% python3 -q
>>> import numpy as np
>>> from numpy import linalg as LA
>>> np.set_printoptions(precision=2, suppress=True, linewidth=140, floatmode="fixed")
>>> m1 = np.loadtxt("w.csv", delimiter=",")
>>> m1
array([[  0.00,  -2.00,  -2.00,  -2.00,   5.00,  -2.00,   5.00,   4.00,  -3.00,   4.00,  -4.00,  -3.00,  -5.00,   2.00],
       [  2.00,   0.00,   4.00,  -6.00,   6.00,  -2.00,   2.00,  -6.00,  -2.00,  -8.00,  -1.00,  -1.00,  -3.00,  -4.00],
       [  2.00,  -4.00,   0.00,  -4.00,   0.00,   9.00,   3.00,   1.00,  -1.00,   2.00,  -9.00,   6.00,   6.00,   3.00],
       [  2.00,   6.00,   4.00,   0.00,  -1.00,  -8.00,  -5.00,   7.00,  -4.00,   6.00,   6.00,   0.00,   6.00,  -1.00],
       [ -5.00,  -6.00,   0.00,   1.00,   0.00,  -3.00,   0.00,  -7.00,   0.00,   8.00,   0.00,  -2.00,   5.00,   4.00],
       [  2.00,   2.00,  -9.00,   8.00,   3.00,   0.00,   4.00,   2.00,   7.00,  -3.00, -10.00,  -4.00,  -9.00,  -3.00],
       [ -5.00,  -2.00,  -3.00,   5.00,   0.00,  -4.00,   0.00,   1.00,  -4.00,  -2.00,   8.00,  -4.00,   7.00,  -4.00],
       [ -4.00,   6.00,  -1.00,  -7.00,   7.00,  -2.00,  -1.00,   0.00,   7.00,  -7.00,   3.00,  -1.00,  -3.00,   1.00],
       [  3.00,   2.00,   1.00,   4.00,   0.00,  -7.00,   4.00,  -7.00,   0.00,  -2.00,   6.00,   2.00,  -7.00,   9.00],
       [ -4.00,   8.00,  -2.00,  -6.00,  -8.00,   3.00,   2.00,   7.00,   2.00,   0.00,  -2.00,  -5.00,   1.00,   4.00],
       [  4.00,   1.00,   9.00,  -6.00,   0.00,  10.00,  -8.00,  -3.00,  -6.00,   2.00,   0.00,   4.00,   2.00,   3.00],
       [  3.00,   1.00,  -6.00,   0.00,   2.00,   4.00,   4.00,   1.00,  -2.00,   5.00,  -4.00,   0.00,   4.00,   0.00],
       [  5.00,   3.00,  -6.00,  -6.00,  -5.00,   9.00,  -7.00,   3.00,   7.00,  -1.00,  -2.00,  -4.00,   0.00,  -1.00],
       [ -2.00,   4.00,  -3.00,   1.00,  -4.00,   3.00,   4.00,  -1.00,  -9.00,  -4.00,  -3.00,   0.00,   1.00,   0.00]])
>>> # antisymmetric, zero diagonal
>>> rng = np.random.default_rng(996)
>>> B = m1 + rng.integers(-2, 3, (14, 12)) @ rng.integers(-2, 3, (12, 14))
>>> B
array([[  9.00,  -9.00,   9.00,  -9.00,  10.00,  -5.00,  -1.00,   5.00,   5.00,   0.00,  -6.00, -14.00, -12.00,  -1.00],
       [ -2.00,   0.00,   2.00,  -2.00,   0.00,   5.00,  10.00, -12.00,  -5.00,  -6.00,  -8.00,   1.00,  -7.00,  -4.00],
       [ -4.00,  -3.00,  -1.00,   3.00, -16.00,  16.00,  11.00,   7.00, -10.00,   8.00, -19.00,   9.00,   5.00,   6.00],
       [-10.00,   9.00,   3.00,  -2.00,  -6.00, -14.00,   4.00,  10.00, -16.00,  22.00,   9.00,  -7.00,   6.00,   6.00],
       [ -7.00, -16.00,   7.00, -16.00,   3.00,  -7.00,   7.00, -15.00,  -5.00,  17.00,   6.00, -19.00,   8.00,  10.00],
       [  1.00,   4.00,  -8.00,  10.00,   0.00,  -6.00,   4.00, -11.00,  14.00,   4.00,  -8.00,  -8.00, -11.00,  -8.00],
       [ -3.00,  -4.00,   8.00,   8.00, -16.00,   5.00,   9.00,  -3.00,  -7.00,   6.00,   1.00,  -7.00,  15.00,   3.00],
       [ -6.00,   9.00,   3.00,  -9.00,  12.00, -10.00, -11.00, -10.00,  12.00,  -7.00,  12.00,  -7.00, -10.00,  -6.00],
       [ -1.00,   0.00,   3.00,  -1.00,  -3.00,  -9.00,   6.00,   9.00, -10.00,  -1.00,   3.00,  -2.00, -12.00,  12.00],
       [-16.00,  -1.00,   6.00, -19.00, -15.00,   5.00,  -3.00,   5.00,  -6.00,   9.00,   2.00, -21.00,  -5.00,   5.00],
       [  7.00,  -9.00,  20.00,  -6.00,  -1.00,   5.00,   0.00,   8.00,  -2.00,   9.00,  -9.00,   0.00,  -6.00,   6.00],
       [  3.00,  -7.00,  -2.00, -10.00,  13.00,   4.00,  -5.00,   0.00,  -1.00,   5.00,   4.00, -10.00,   4.00,   3.00],
       [ 14.00,   1.00, -18.00, -17.00,  11.00,   7.00, -17.00,   2.00,  12.00, -13.00,   2.00,  -8.00,   1.00,  -5.00],
       [ -5.00,  -6.00,  -8.00,  -4.00,   6.00,  -1.00,   2.00,   3.00, -11.00,  -4.00,   3.00,   2.00,   1.00,   2.00]])
>>> LA.matrix_rank(B - m1, tol=1e-8)
np.int64(12)
>>> np.round(LA.svd(B - m1, compute_uv=False), 2) + 0
array([57.22, 51.24, 32.47, 30.75, 23.15, 19.78, 13.87, 12.58,  7.03,  5.79,  2.45,  0.62,  0.00,  0.00])
>>> np.abs(B - m1).sum(axis=1)
array([ 84.00,  55.00,  84.00,  86.00, 104.00,  55.00,  92.00,  78.00,  62.00, 102.00,  84.00,  65.00,  93.00,  55.00])
